$ python3 -q
>>> import numpy as np
>>> from numpy import linalg as LA
>>> np.set_printoptions(suppress=True, linewidth=100)
>>> rnd = lambda a: np.round(a, 4) + 0
>>> A = np.loadtxt("x.csv", delimiter=",")
>>> A
array([[0., 1., 3., 0., 1., 0., 3.],
       [0., 0., 1., 2., 1., 2., 1.],
       [0., 0., 0., 2., 0., 1., 0.],
       [0., 0., 0., 0., 1., 0., 1.],
       [0., 0., 0., 0., 0., 3., 1.],
       [0., 0., 0., 0., 0., 0., 2.],
       [0., 0., 0., 0., 0., 0., 0.]])
>>> rnd(np.sort(np.abs(LA.eigvals(A))))
array([0., 0., 0., 0., 0., 0., 0.])
>>> A @ A
array([[0., 0., 1., 8., 1., 8., 2.],
       [0., 0., 0., 2., 2., 4., 7.],
       [0., 0., 0., 0., 2., 0., 4.],
       [0., 0., 0., 0., 0., 3., 1.],
       [0., 0., 0., 0., 0., 0., 6.],
       [0., 0., 0., 0., 0., 0., 0.],
       [0., 0., 0., 0., 0., 0., 0.]])
>>> LA.determinant(A)
Traceback (most recent call last):
  File "<python-input-8>", line 1, in <module>
    LA.determinant(A)
    ^^^^^^^^^^^^^^
AttributeError: module 'numpy.linalg' has no attribute 'determinant'
>>> np.allclose(A, A.T)
False
>>> rnd(LA.matrix_power(A, 4))
array([[ 0.,  0.,  0.,  0.,  2., 24., 18.],
       [ 0.,  0.,  0.,  0.,  0.,  6., 14.],
       [ 0.,  0.,  0.,  0.,  0.,  0., 12.],
       [ 0.,  0.,  0.,  0.,  0.,  0.,  0.],
       [ 0.,  0.,  0.,  0.,  0.,  0.,  0.],
       [ 0.,  0.,  0.,  0.,  0.,  0.,  0.],
       [ 0.,  0.,  0.,  0.,  0.,  0.,  0.]])
>>> np.trace(A)
np.float64(0.0)
>>> rnd(LA.det(A))
np.float64(0.0)
>>> (A + A.T) / 2
array([[0. , 0.5, 1.5, 0. , 0.5, 0. , 1.5],
       [0.5, 0. , 0.5, 1. , 0.5, 1. , 0.5],
       [1.5, 0.5, 0. , 1. , 0. , 0.5, 0. ],
       [0. , 1. , 1. , 0. , 0.5, 0. , 0.5],
       [0.5, 0.5, 0. , 0.5, 0. , 1.5, 0.5],
       [0. , 1. , 0.5, 0. , 1.5, 0. , 1. ],
       [1.5, 0.5, 0. , 0.5, 0.5, 1. , 0. ]])
>>> mat = np.load("arr.npy")
>>> mat
array([[-8,  0,  0,  0,  0,  0,  0,  0,  0],
       [ 0, -4,  0,  0,  0,  0,  0,  0,  0],
       [ 0,  0,  1,  0,  0,  0,  0,  0,  0],
       [ 0,  0,  0,  2,  0,  0,  0,  0,  0],
       [ 0,  0,  0,  0, -5,  0,  0,  0,  0],
       [ 0,  0,  0,  0,  0, -4,  0,  0,  0],
       [ 0,  0,  0,  0,  0,  0,  9,  0,  0],
       [ 0,  0,  0,  0,  0,  0,  0, -3,  0],
       [ 0,  0,  0,  0,  0,  0,  0,  0,  4]])
>>> mat @ mat
array([[64,  0,  0,  0,  0,  0,  0,  0,  0],
       [ 0, 16,  0,  0,  0,  0,  0,  0,  0],
       [ 0,  0,  1,  0,  0,  0,  0,  0,  0],
       [ 0,  0,  0,  4,  0,  0,  0,  0,  0],
       [ 0,  0,  0,  0, 25,  0,  0,  0,  0],
       [ 0,  0,  0,  0,  0, 16,  0,  0,  0],
       [ 0,  0,  0,  0,  0,  0, 81,  0,  0],
       [ 0,  0,  0,  0,  0,  0,  0,  9,  0],
       [ 0,  0,  0,  0,  0,  0,  0,  0, 16]])
>>> feats = np.loadtxt("sample13.csv", delimiter=",")
>>> feats
array([[ 0.,  1.,  2.],
       [ 2.,  0.,  1.],
       [ 0.,  0.,  0.],
       [ 2.,  0.,  1.],
       [ 0.,  0.,  0.],
       [ 0.,  0.,  3.],
       [ 2.,  1.,  3.],
       [ 0.,  0.,  3.],
       [ 0.,  0.,  0.],
       [ 2.,  0.,  1.],
       [ 0.,  1.,  2.],
       [ 0., -1.,  1.],
       [ 2.,  0.,  1.],
       [ 0.,  0.,  0.],
       [ 2.,  0.,  1.],
       [ 2.,  0.,  4.],
       [ 2.,  1.,  3.],
       [ 0.,  0.,  0.],
       [ 0., -1.,  1.],
       [ 0.,  0.,  0.],
       [ 0., -1.,  1.],
       [ 0.,  0.,  3.]])
>>> M2 = np.c_[feats[:, :2] @ np.array([[-5, 3], [2, -1]]), np.array([1, 3, 3, -3, 2, 3, 2, 2, -3, 0, 1, 1, 3, 2, -3, 1, 2, 0, -3, -1, 3, -1])]
>>> M2
array([[  2.,  -1.,   1.],
       [-10.,   6.,   3.],
       [  0.,   0.,   3.],
       [-10.,   6.,  -3.],
       [  0.,   0.,   2.],
       [  0.,   0.,   3.],
       [ -8.,   5.,   2.],
       [  0.,   0.,   2.],
       [  0.,   0.,  -3.],
       [-10.,   6.,   0.],
       [  2.,  -1.,   1.],
       [ -2.,   1.,   1.],
       [-10.,   6.,   3.],
       [  0.,   0.,   2.],
       [-10.,   6.,  -3.],
       [-10.,   6.,   1.],
       [ -8.,   5.,   2.],
       [  0.,   0.,   0.],
       [ -2.,   1.,  -3.],
       [  0.,   0.,  -1.],
       [ -2.,   1.,   3.],
       [  0.,   0.,  -1.]])
>>> LA.matrix_rank(np.c_[feats, M2])
np.int64(4)
>>> rnd(LA.norm(M2 - feats @ LA.lstsq(feats, M2)[0], axis=0))
array([0.   , 0.   , 9.576])
>>> J = np.load("case18.npy")
>>> J
array([[-1.,  0.,  0.,  0.,  0.,  0.,  0.],
       [ 0., -1., -2., -2., -2., -2., -2.],
       [ 0., -2., -1., -2., -2., -2., -2.],
       [ 0., -2., -2., -1., -2., -2., -2.],
       [ 0., -2., -2., -2., -1., -2., -2.],
       [ 0., -2., -2., -2., -2., -1., -2.],
       [ 0., -2., -2., -2., -2., -2., -1.]])
>>> rng = np.random.default_rng(27)
>>> labels = rng.permutation(7)
>>> labels
array([1, 0, 2, 6, 3, 4, 5])
>>> M2 = J[labels][:, labels]
>>> np.allclose(M2, J)
False
>>> rnd(np.sort(np.abs(LA.eigvals(M2))))
array([ 1.,  1.,  1.,  1.,  1.,  1., 11.])
>>> Q, r_ = LA.qr(J)
>>> rnd(Q @ r_)
array([[-1.,  0.,  0.,  0.,  0.,  0.,  0.],
       [ 0., -1., -2., -2., -2., -2., -2.],
       [ 0., -2., -1., -2., -2., -2., -2.],
       [ 0., -2., -2., -1., -2., -2., -2.],
       [ 0., -2., -2., -2., -1., -2., -2.],
       [ 0., -2., -2., -2., -2., -1., -2.],
       [ 0., -2., -2., -2., -2., -2., -1.]])
>>> np.trace(Q @ Q.T)
np.float64(7.0)
>>> rnd(r_)
array([[-1.    ,  0.    ,  0.    ,  0.    ,  0.    ,  0.    ,  0.    ],
       [ 0.    ,  4.5826,  4.3644,  4.3644,  4.3644,  4.3644,  4.3644],
       [ 0.    ,  0.    , -1.3973, -0.6816, -0.6816, -0.6816, -0.6816],
       [ 0.    ,  0.    ,  0.    , -1.2198, -0.3999, -0.3999, -0.3999],
       [ 0.    ,  0.    ,  0.    ,  0.    , -1.1523, -0.2845, -0.2845],
       [ 0.    ,  0.    ,  0.    ,  0.    ,  0.    , -1.1167, -0.2211],
       [ 0.    ,  0.    ,  0.    ,  0.    ,  0.    ,  0.    ,  1.0945]])
>>> abs(r_[0, 0]), rnd(LA.norm(J[:, 0]))
(np.float64(1.0), np.float64(1.0))
>>> rnd(np.abs(np.diag(r_)))
array([1.    , 4.5826, 1.3973, 1.2198, 1.1523, 1.1167, 1.0945])
>>> Q.shape, r_.shape
((7, 7), (7, 7))
>>> M2 = np.array([[3, 4, 3, 3], [4, 1, 4, 2], [4, 5, 3, 0], [2, 0, 1, 2]])
>>> Z = np.array([[3]])
>>> F = np.block([[M2, np.array([[-1], [1], [2], [1]])], [np.zeros((1, 4)), Z]])
>>> F
array([[ 3.,  4.,  3.,  3., -1.],
       [ 4.,  1.,  4.,  2.,  1.],
       [ 4.,  5.,  3.,  0.,  2.],
       [ 2.,  0.,  1.,  2.,  1.],
       [ 0.,  0.,  0.,  0.,  3.]])
>>> M2 = LA.invert(F)
Traceback (most recent call last):
  File "<python-input-42>", line 1, in <module>
    M2 = LA.invert(F)
         ^^^^^^^^^
AttributeError: module 'numpy.linalg' has no attribute 'invert'
>>> M2 = LA.inv(F)
>>> rnd(LA.slogdet(F)[0])
np.float64(1.0)
>>> rnd(LA.det(F) * LA.det(M2))
np.float64(1.0)
>>> G = F.T @ F
>>> (F @ F.T).shape
(5, 5)
>>> np.allclose(G, G.T)
True
>>> rnd(LA.eigvalsh(G)[::-1])
array([123.1606,  15.5341,  12.7054,   3.0755,   0.5244])
>>> np.trace(G), (F ** 2).sum()
(np.float64(155.0), np.float64(155.0))
>>> E = np.loadtxt("block16.csv", delimiter=",")
>>> E
array([[ -5.7496,  -0.9161,   2.5829,  -2.3447,   0.8994,  -2.3034,  -4.184 ,  -4.7503, -12.9601,
         -0.7078],
       [ -4.5345,   2.7029,   6.0012,  10.5065,  -4.1404, -10.7228,   2.8126,   1.5156,  19.1734,
        -10.7371],
       [ -6.1898,  -0.924 ,   1.1545,  -2.4743, -13.5076,  -3.7647,  -3.7471,  -4.1953,  -4.296 ,
         -5.9698],
       [ 16.3861,  -0.1703,   2.149 ,   8.0733,  23.5138,   3.8342,  11.088 ,  -8.4862,   5.4537,
         10.9111],
       [ -1.997 ,  -1.0077,  -0.253 ,  -2.0551,  -9.3409,  -1.5446,  -1.8401,  -5.048 ,  -3.707 ,
         -3.2224],
       [ -3.2394,   0.7779,   5.3537,   3.647 ,   5.3931,  -5.8561,  -0.3044,  -4.684 ,  -2.2555,
         -1.4455],
       [ -4.5675,  -1.0782,  -4.802 ,  -7.6147, -24.0393,   1.2909,  -4.2303,   2.6531,   2.4229,
         -6.5705],
       [ -4.9564,   0.6804,   4.3667,   3.0063,   6.9195,  -4.7106,  -1.2006,  -2.3913,  -6.2571,
         -0.8744],
       [ 11.9155,  -1.0843,  -3.5438,  -2.4472,  15.8025,   9.8996,   4.9618,  -1.9508,  -5.4876,
         12.4598],
       [ -2.457 ,  -1.2809,  -0.9386,  -7.4914,  -4.33  ,   2.9504,  -4.2085,  -3.9924, -14.9772,
          2.1875],
       [  3.7027,   0.7063,  -2.3578,  -0.6103,  15.8764,   5.3536,   0.3826,   7.9531,  -3.9504,
          8.927 ],
       [  5.3004,  -0.7054,  -3.9156,  -3.0113,   2.1083,   6.2194,   1.5919,  -0.3428,  -2.5496,
          5.0919],
       [ -6.3458,   0.3065,  -2.9328,  -6.184 ,  -9.9634,   0.6044,  -5.904 ,   7.6468,  -4.0868,
         -2.9129],
       [  3.1069,   0.0195,  -1.2378,   0.059 ,   7.4583,   2.5412,   1.1877,   3.2379,   0.3578,
          4.0323],
       [ -0.6637,   1.4946,   4.719 ,   8.7596,   1.1188,  -7.1643,   3.1952,  -1.5215,  12.4824,
         -6.2465],
       [ -7.5588,  -0.7233,  -3.1351,  -7.8527, -18.8355,   0.0236,  -6.6566,   1.8821,  -5.6548,
         -5.9648],
       [-11.7613,   1.5273,   4.4482,   1.9945,  -2.5645,  -8.3959,  -5.5527,   2.6552,  -3.343 ,
         -7.4999],
       [ 12.13  ,  -0.8815,  -1.3185,   2.2354,  13.1806,   6.9275,   7.0538,  -4.5433,   0.1438,
          9.211 ],
       [  0.1693,  -1.0817,  -3.8218,  -6.0458,  -4.7142,   4.1783,  -2.514 ,   0.1198,  -5.8657,
          2.3205],
       [  6.8564,  -0.5016,   1.5189,   2.6956,  12.5539,   2.4749,   4.3703,  -3.1342,  -1.6054,
          6.2304],
       [ -8.9086,   0.1744,   2.243 ,  -0.4637,  -6.3623,  -5.1794,  -4.8476,   1.159 ,  -2.115 ,
         -6.0449],
       [ -8.4073,  -0.3178,   0.5122,  -2.9579, -10.871 ,  -3.3623,  -5.508 ,   0.316 ,  -5.3296,
         -5.6171],
       [ -1.6281,  -0.9333,  -0.0664,  -1.8571, -13.2836,  -1.9847,  -0.2914,  -5.8216,   0.0781,
         -4.3302],
       [  3.538 ,  -1.5215,  -4.7898,  -9.1533,   6.5004,   8.9995,  -2.3737,   2.2518, -15.54  ,
          9.9445],
       [-13.468 ,   1.6786,   3.2432,   0.9734, -16.3978,  -9.9739,  -5.8242,   1.9281,   4.0764,
        -13.2716],
       [-16.859 ,   2.3387,   3.8138,   2.5717, -11.7704, -11.414 ,  -7.2373,   7.5163,   4.5403,
        -12.8343],
       [  2.3949,  -0.1922,  -3.2005,  -2.1078,   2.583 ,   4.3506,  -0.3533,   5.2534,  -0.3305,
          3.6013],
       [  5.7518,  -1.438 ,  -3.9488,  -3.424 , -10.9103,   4.7069,   2.9644,  -2.7952,   4.7601,
         -0.6164],
       [ -0.363 ,   1.6623,   3.6274,   7.8737,  -1.9221,  -5.9388,   3.5523,   0.4755,  14.3978,
         -5.516 ],
       [ -2.746 ,   0.9337,  -1.0403,  -1.1346,   0.9105,  -0.1007,  -2.2702,   6.4406,  -0.025 ,
          0.2881]])
>>> G = E.T @ E
>>> (E @ E.T).shape
(30, 30)
